>>> import numpy as np
>>> np.set_printoptions(precision=2, suppress=True, linewidth=160, sign=" ")
>>> E = np.load("data.npy")
>>> E
array([[ 0, -2, -2],
       [ 0,  0,  2],
       [ 0,  0,  0]])
>>> Uu, sigma, Vt = np.linalg.svd(E)
>>> evecs = Vt[:(sigma > 1e-8).sum()]
>>> rng = np.random.default_rng(12)
>>> x = E[1] + -1 * E[2] + rng.integers(2) * np.eye(3)[1]
>>> x
array([ 0.,  1.,  2.])
>>> print(np.round(evecs.T @ evecs, 2) + 0)
[[ 0.  0.  0.]
 [ 0.  1.  0.]
 [ 0.  0.  1.]]
>>> np.allclose(evecs.T @ evecs @ x, x)
True
>>> np.diag(evecs.T @ evecs)
array([ 0.,  1.,  1.])
>>> np.einsum("ii->", E)
np.int64(0)
>>> print(np.round(np.linalg.det(E.T), 2))
0.0
>>> np.poly(E)
array([ 1.,  0.,  0.,  0.])
>>> np.linalg.eigvals(E)
array([ 0.,  0.,  0.])
>>> W = np.array([[3, -3, 3, 2, -2, 3], [-2, 0, -2, -1, -3, -1], [2, 2, 1, -2, -2, -3]])
>>> coef = np.array([6, 2, 5, 7, 2, 9])
>>> hid = np.maximum(E @ W + coef, 0)
>>> hid
array([[  6,   0,   7,  13,  12,  17],
       [ 10,   6,   7,   3,   0,   3],
       [  6,   2,   5,   7,   2,   9]])
>>> print(np.linalg.matrix_rank(hid))
3
>>> (hid > 0).mean(axis=0)
array([ 1.  ,  0.67,  1.  ,  1.  ,  0.67,  1.  ])
>>> print((hid > 0).astype(int))
[[ 1  0  1  1  1  1]
 [ 1  1  1  1  0  1]
 [ 1  1  1  1  1  1]]
>>> Z = np.array([[1, 2], [2, 0], [1, 1], [2, 1], [2, 2], [0, 1]])
>>> (hid @ Z).round(6).argmax(axis=1)
array([ 1,  0,  1])
>>> hid @ Z
array([[ 63,  73],
       [ 35,  33],
       [ 33,  37]])
>>> [round(float(x), 2) for x in np.linalg.svd(E, compute_uv=False)[:3]]
[3.24, 1.24, 0.0]
>>> np.argsort(-np.linalg.norm(E, axis=0).round(6), kind="stable")[:3]
array([ 2,  1,  0])
>>> m1 = np.loadtxt("w.csv", delimiter=",")
>>> print(m1)
[[-1.98  9.01  7.  ]
 [-1.99  8.98  7.  ]
 [-2.    9.03  6.97]
 [-2.    8.98  7.01]
 [-2.    9.    6.97]
 [-2.03  9.04  6.96]
 [-2.01  9.01  6.98]
 [-1.98  9.04  7.02]
 [-2.01  9.02  6.98]
 [-1.98  8.99  6.99]
 [-2.02  9.    6.99]
 [ 7.   -8.96  0.02]
 [ 6.99 -9.    0.01]
 [ 6.98 -8.95 -0.02]
 [ 7.02 -8.98  0.  ]
 [ 6.99 -9.01  0.02]
 [ 6.97 -8.99 -0.02]
 [ 6.97 -9.    0.  ]
 [ 7.01 -8.97 -0.01]
 [ 6.95 -9.01  0.05]
 [ 7.   -9.    0.02]
 [ 6.99 -9.    0.01]
 [ 6.    4.03  2.01]
 [ 6.03  3.97  1.97]
 [ 5.99  4.    1.99]
 [ 6.    4.03  2.  ]
 [ 5.99  3.98  1.97]
 [ 6.01  4.01  1.99]
 [ 6.02  3.98  1.99]
 [ 6.    3.99  1.95]
 [ 6.    4.02  2.  ]
 [ 6.01  4.01  1.99]
 [ 5.99  3.97  2.02]]
>>> # row 21 repeats row 12
>>> blk = np.stack([m1, -3 * m1, m1[::-1]])
>>> np.einsum("bij,cij->bc", blk, blk)
array([[  3515.78, -10547.34,   2260.11],
       [-10547.34,  31642.03,  -6780.33],
       [  2260.11,  -6780.33,   3515.78]])
>>> blk.shape
(3, 33, 3)
>>> Z = m1[[10, 27]].astype(float)
>>> for _ in range(6):
...     labels = np.linalg.norm(m1[:, None] - Z, axis=-1).argmin(axis=1)
...     Z = np.array([m1[labels == j].mean(axis=0) for j in range(2)])
... 
>>> labels
array([ 0,  0,  0,  0,  0,  0,  0,  0,  0,  0,  0,  1,  1,  1,  1,  1,  1,  1,  1,  1,  1,  1,  1,  1,  1,  1,  1,  1,  1,  1,  1,  1,  1])
>>> np.abs(Z[1] - Z[0]).argmax()
np.int64(1)
>>> np.bincount(labels)
array([ 11,  22])
>>> Z[1] - Z[0]
array([  8.5 , -11.5 ,  -5.99])
>>> print(Z)
[[-2.    9.01  6.99]
 [ 6.5  -2.49  1.  ]]
>>> G = np.cov(m1, rowvar=False)
>>> G.shape
(3, 3)
>>> print(np.round(np.linalg.eigvalsh(G)[::-1], 2) + 0)
[ 78.42   6.5    0.  ]
>>> np.argwhere(np.triu(np.abs(np.corrcoef(m1.T)) > 0.8, 1))
array([[ 0,  2],
       [ 1,  2]])
>>> np.median(m1, axis=0)
array([ 6.  ,  4.  ,  1.99])
>>> round(np.corrcoef(m1[:, 2], m1[:, 1])[0, 1], 2)
np.float64(0.88)
